In [1]: import numpy as np

In [2]: np.set_printoptions(suppress=True, linewidth=200)

In [3]: tidy = lambda a: np.round(a, 1) + 0

In [4]: K = np.load("data.npy")

In [5]: print(K)
[[-2.7  2.8 -4.1  4.1 -4.2]
 [-0.1  0.3 -0.4  0.4 -0.4]
 [ 1.8 -2.   2.7 -2.6  2.7]
 [ 4.5 -4.6  6.8 -6.6  6.7]
 [ 0.3 -0.4  0.3 -0.3  0.3]
 [ 0.3 -0.4  0.5 -0.4  0.5]
 [-2.3  2.3 -3.2  3.3 -3.6]
 [-3.7  3.7 -5.6  5.5 -5.5]
 [ 0.  -0.2  0.1 -0.2  0.2]
 [ 5.6 -5.5  8.  -8.1  8.1]
 [-4.4  4.3 -6.9  6.7 -6.6]
 [-2.   1.7 -2.5  2.9 -3. ]
 [-1.4  1.4 -1.7  2.  -1.9]
 [-4.   3.9 -5.7  5.7 -5.7]
 [ 2.2 -2.2  3.5 -3.3  3.3]
 [ 2.1 -1.9  3.  -2.9  3. ]
 [-1.8  1.6 -2.4  2.3 -2.3]
 [-0.7  0.6 -0.8  0.7 -0.9]
 [ 1.3 -1.3  1.9 -2.   2.1]
 [ 1.3 -1.3  2.  -2.2  2. ]
 [-2.1  2.2 -3.1  3.2 -3.1]
 [-1.2  1.2 -2.   1.9 -1.9]
 [ 4.3 -4.   6.2 -6.2  6.3]]

In [6]: O, r_ = np.linalg.qr(K)

In [7]: print(tidy(abs(r_[0, 0])), tidy(np.linalg.norm(K[:, 0])))
12.8 12.8

In [8]: print(tidy(O.T @ O))
[[1. 0. 0. 0. 0.]
 [0. 1. 0. 0. 0.]
 [0. 0. 1. 0. 0.]
 [0. 0. 0. 1. 0.]
 [0. 0. 0. 0. 1.]]

In [9]: U, s, VT = np.linalg.svd(K)

In [10]: print(np.argmax(s[:-1] / (s[1:] + 1e-6)) + 1)
1

In [11]: print(tidy(s))
[37.1  0.7  0.5  0.4  0.3]

In [12]: M2 = U[:, :1] @ np.diag(s[:1]) @ VT[:1]

In [13]: print(np.linalg.matrix_rank(K, rtol=0.05))
1

In [14]: print(np.linalg.matrix_rank(M2))
1

In [15]: print(tidy(np.abs(K - M2).max()))
0.3

In [16]: M2 = np.array([[2, 1, -3, -3, 0, 2, 2, -3],
    ...:     [-3, -1, 0, -2, -2, 2, 0, -3],
    ...:     [3, 0, 0, 2, 3, -2, 3, 2],
    ...:     [-1, -2, -2, 0, 1, 0, 2, -1],
    ...:     [-2, 2, 2, 3, -3, 0, 3, -1],
    ...:     [0, -2, 2, 3, 0, 1, 1, 1],
    ...:     [3, 3, 3, -2, -2, 0, 2, -3],
    ...:     [-1, -3, 3, -2, -3, -3, -2, -3]])

In [17]: W2 = np.array([[3, 0, -1, 1], [2, 3, -1, -1], [3, 0, -2, -1], [2, -2, 3, -2]])

In [18]: F = np.block([[M2, np.zeros((8, 4))], [np.zeros((4, 8)), W2]])

In [19]: print(F)
[[ 2.  1. -3. -3.  0.  2.  2. -3.  0.  0.  0.  0.]
 [-3. -1.  0. -2. -2.  2.  0. -3.  0.  0.  0.  0.]
 [ 3.  0.  0.  2.  3. -2.  3.  2.  0.  0.  0.  0.]
 [-1. -2. -2.  0.  1.  0.  2. -1.  0.  0.  0.  0.]
 [-2.  2.  2.  3. -3.  0.  3. -1.  0.  0.  0.  0.]
 [ 0. -2.  2.  3.  0.  1.  1.  1.  0.  0.  0.  0.]
 [ 3.  3.  3. -2. -2.  0.  2. -3.  0.  0.  0.  0.]
 [-1. -3.  3. -2. -3. -3. -2. -3.  0.  0.  0.  0.]
 [ 0.  0.  0.  0.  0.  0.  0.  0.  3.  0. -1.  1.]
 [ 0.  0.  0.  0.  0.  0.  0.  0.  2.  3. -1. -1.]
 [ 0.  0.  0.  0.  0.  0.  0.  0.  3.  0. -2. -1.]
 [ 0.  0.  0.  0.  0.  0.  0.  0.  2. -2.  3. -2.]]

In [20]: r0, v = F[6], F[2]

In [21]: print(r0 @ r0)
48.0

In [22]: print(r0 @ v)
-1.0

In [23]: pr = (r0 @ v) / (r0 @ r0) * r0

In [24]: print(np.linalg.matrix_rank(np.outer(r0, v)))
1

In [25]: print(tidy(np.abs(np.linalg.svd(F)[2][-1])))
[0.  0.2 0.  0.4 0.5 0.  0.3 0.7 0.  0.  0.  0. ]

In [26]: print(tidy(np.linalg.norm(F, 2) / np.linalg.norm(F)))
0.5

In [27]: print(np.argsort(-np.linalg.norm(F, axis=0).round(6), kind="stable")[:3])
[3 7 2]

In [28]: rng = np.random.default_rng(770108)

In [29]: A = rng.normal(size=(23, 8)) + 20 * np.array([-3, 1, -2, -1, 3, -1, 1, 1])

In [30]: print(tidy(A))
[[-60.2  19.  -40.1 -20.1  60.4 -19.8  22.   19.8]
 [-61.2  20.6 -39.2 -18.5  60.3 -21.1  20.5  21.3]
 [-60.3  23.2 -39.9 -20.5  61.  -19.3  21.2  19.1]
 [-58.9  19.7 -41.3 -20.   58.7 -20.7  21.5  19.1]
 [-58.2  20.5 -39.7 -20.   60.5 -21.3  18.8  20. ]
 [-58.3  19.2 -39.8 -19.3  61.1 -20.4  20.4  19.3]
 [-60.7  18.3 -39.5 -19.   60.7 -21.   20.7  20.1]
 [-60.4  22.1 -39.9 -20.6  58.6 -22.   19.8  20.3]
 [-60.3  18.7 -39.8 -20.4  59.9 -19.8  19.5  19.7]
 [-60.6  18.9 -39.4 -19.8  58.7 -21.6  19.4  19.6]
 [-60.4  19.5 -41.2 -19.9  59.4 -18.9  19.6  19.4]
 [-59.3  19.9 -39.5 -20.5  60.5 -20.8  19.8  17.9]
 [-59.   18.7 -39.8 -18.7  59.7 -20.6  20.2  20.8]
 [-59.   19.6 -40.5 -20.6  59.  -20.2  20.3  18.6]
 [-60.5  18.2 -40.3 -20.2  59.9 -21.2  18.9  19.2]
 [-58.5  19.1 -39.3 -20.6  60.4 -18.9  18.4  16.8]
 [-59.4  19.5 -38.5 -17.6  60.1 -19.2  20.3  20. ]
 [-62.1  20.1 -38.6 -19.2  58.9 -19.1  20.9  20.4]
 [-59.9  20.2 -40.5 -21.   59.  -18.8  20.7  20.1]
 [-58.7  19.2 -39.4 -20.9  60.3 -19.7  18.5  19.5]
 [-59.6  22.3 -40.3 -18.8  59.1 -20.3  20.8  19. ]
 [-60.7  20.2 -41.8 -20.   60.  -19.7  19.5  19.3]
 [-59.5  20.7 -40.9 -19.2  61.1 -20.6  20.6  22. ]]

In [31]: r0, v = A[8], A[19]

In [32]: print(tidy(r0 @ v))
10643.3

In [33]: print(tidy(r0 @ r0))
10736.9

In [34]: pr = (r0 @ v) / (r0 @ r0) * r0

In [35]: print(tidy(pr))
[-59.7  18.5 -39.5 -20.3  59.4 -19.6  19.3  19.6]

In [36]: print(tidy(np.linalg.norm(r0 + v) ** 2 + np.linalg.norm(r0 - v) ** 2))
42581.4
